In [1]: import numpy as np

In [2]: np.set_printoptions(suppress=True, linewidth=100)

In [3]: M = np.load("case9.npy")

In [4]: M
Out[4]: 
array([[-1, -4,  2, -1, -5,  1,  1, -4,  4],
       [ 0,  6, -2,  3,  8, -1,  0,  6, -7],
       [ 2,  2, -2, -1,  2, -1, -2,  2, -1],
       [ 4, -2, -2, -5, -4, -1, -4, -2,  5],
       [-1,  2,  0,  2,  3,  0,  1,  2, -3],
       [ 0, -6,  2, -3, -8,  1,  0, -6,  7]])

In [5]: # looks like rank 2

In [6]: U, s, Vh = np.linalg.svd(M)

In [7]: s.round(1) + 0
Out[7]: array([23.9,  8.9,  0. ,  0. ,  0. ,  0. ])

In [8]: np.argmax(s[:-1] / (s[1:] + 1e-6)) + 1
Out[8]: np.int64(2)

In [9]: Y = U[:, :2] @ np.diag(s[:2]) @ Vh[:2]

In [10]: Y.round(1) + 0
Out[10]: 
array([[-1., -4.,  2., -1., -5.,  1.,  1., -4.,  4.],
       [ 0.,  6., -2.,  3.,  8., -1.,  0.,  6., -7.],
       [ 2.,  2., -2., -1.,  2., -1., -2.,  2., -1.],
       [ 4., -2., -2., -5., -4., -1., -4., -2.,  5.],
       [-1.,  2.,  0.,  2.,  3.,  0.,  1.,  2., -3.],
       [ 0., -6.,  2., -3., -8.,  1.,  0., -6.,  7.]])

In [11]: round(float(np.linalg.norm(M - Y) / np.linalg.norm(M)), 1)
Out[11]: 0.0

In [12]: np.linalg.matrix_rank(M, rtol=0.05)
Out[12]: np.int64(2)

In [13]: np.linalg.matrix_rank(M, rtol=0.1)
Out[13]: np.int64(2)

In [14]: np.linalg.cond(M) > 100
Out[14]: np.True_

In [15]: U, s, Vh = np.linalg.svd(M)

In [16]: vecs = Vh[:(s > 1e-8).sum()]

In [17]: rng = np.random.default_rng(81422)

In [18]: x0 = M[1] + 2 * M[5] + rng.integers(2) * np.eye(9)[6]

In [19]: x0
Out[19]: array([ 0., -6.,  2., -3., -8.,  1.,  0., -6.,  7.])

In [20]: round(np.linalg.norm(x0 - vecs.T @ vecs @ x0), 1)
Out[20]: np.float64(0.0)

In [21]: np.linalg.matrix_rank(np.vstack([M, x0]))
Out[21]: np.int64(2)

In [22]: np.round(np.diag(vecs.T @ vecs), 1) + 0
Out[22]: array([0.3, 0.2, 0.2, 0.2, 0.3, 0. , 0.3, 0.2, 0.3])

In [23]: m1 = np.array([[0, -2, -8, 5, -2, 7, 7, 6],
    ...:     [0, 0, 7, 7, 9, -9, -9, 4],
    ...:     [0, 0, 0, -6, 5, -6, 0, 6],
    ...:     [0, 0, 0, 0, -7, 6, 4, -9],
    ...:     [0, 0, 0, 0, 0, -3, 0, -1],
    ...:     [0, 0, 0, 0, 0, 0, 3, 0],
    ...:     [0, 0, 0, 0, 0, 0, 0, -9],
    ...:     [0, 0, 0, 0, 0, 0, 0, 0]])

In [24]: # rows and columns are dependent

In [25]: np.prod(np.diag(m1)), round(float(np.linalg.det(m1)), 1)
Out[25]: (np.int64(0), 0.0)

In [26]: K = np.load("layer15.npy")

In [27]: K
Out[27]: 
array([[ 0.,  0., -5., -5.,  3.,  3., -2.,  5.],
       [ 0.,  0.,  3., -5.,  4.,  5., -5.,  2.],
       [-5.,  3.,  0.,  0.,  0.,  0.,  0.,  0.],
       [-5., -5.,  0.,  0.,  0.,  0.,  0.,  0.],
       [ 3.,  4.,  0.,  0.,  0.,  0.,  0.,  0.],
       [ 3.,  5.,  0.,  0.,  0.,  0.,  0.,  0.],
       [-2., -5.,  0.,  0.,  0.,  0.,  0.,  0.],
       [ 5.,  2.,  0.,  0.,  0.,  0.,  0.,  0.]])

In [28]: # symmetric

In [29]: evals, vecs = np.linalg.eigh(K)

In [30]: x0 = np.array([4, 4, 3, 5, 5, 0, 0, 1])

In [31]: np.round(np.linalg.eigvalsh(K[1:, 1:]), 1)
Out[31]: array([-10.2,   0. ,   0. ,   0. ,   0. ,   0. ,  10.2])

In [32]: round(float(x0 @ K @ x0 / (x0 @ x0)), 1), round(float(evals[0]), 1), np.round(evals[-1], 1)
Out[32]: (-1.2, -12.6, np.float64(12.6))

In [33]: np.round(vecs * np.maximum(evals, 0) @ vecs.T, 1) + 0
Out[33]: 
array([[ 4.7,  1.5, -2.5, -2.5,  1.5,  1.5, -1. ,  2.5],
       [ 1.5,  4.9,  1.5, -2.5,  2. ,  2.5, -2.5,  1. ],
       [-2.5,  1.5,  2.5,  0.4,  0. ,  0.3, -0.6, -1.2],
       [-2.5, -2.5,  0.4,  2. , -1.4, -1.6,  1.4, -1.4],
       [ 1.5,  2. ,  0. , -1.4,  1. ,  1.2, -1.1,  0.9],
       [ 1.5,  2.5,  0.3, -1.6,  1.2,  1.4, -1.3,  0.9],
       [-1. , -2.5, -0.6,  1.4, -1.1, -1.3,  1.3, -0.6],
       [ 2.5,  1. , -1.2, -1.4,  0.9,  0.9, -0.6,  1.3]])

In [34]: evals, vecs = np.linalg.eigh(K)

In [35]: np.round(np.linalg.eigvalsh(K @ K), 1) + 0
Out[35]: array([  0. ,   0. ,   0. ,   0. ,  43.4,  43.4, 157.6, 157.6])

In [36]: K @ K
Out[36]: 
array([[ 97.,  57.,   0.,   0.,   0.,   0.,   0.,   0.],
       [ 57., 104.,   0.,   0.,   0.,   0.,   0.,   0.],
       [  0.,   0.,  34.,  10.,  -3.,   0.,  -5., -19.],
       [  0.,   0.,  10.,  50., -35., -40.,  35., -35.],
       [  0.,   0.,  -3., -35.,  25.,  29., -26.,  23.],
       [  0.,   0.,   0., -40.,  29.,  34., -31.,  25.],
       [  0.,   0.,  -5.,  35., -26., -31.,  29., -20.],
       [  0.,   0., -19., -35.,  23.,  25., -20.,  29.]])

In [37]: np.trace(K)
Out[37]: np.float64(0.0)

In [38]: np.round(np.abs(np.linalg.eigvals(K)).max(), 1)
Out[38]: np.float64(12.6)
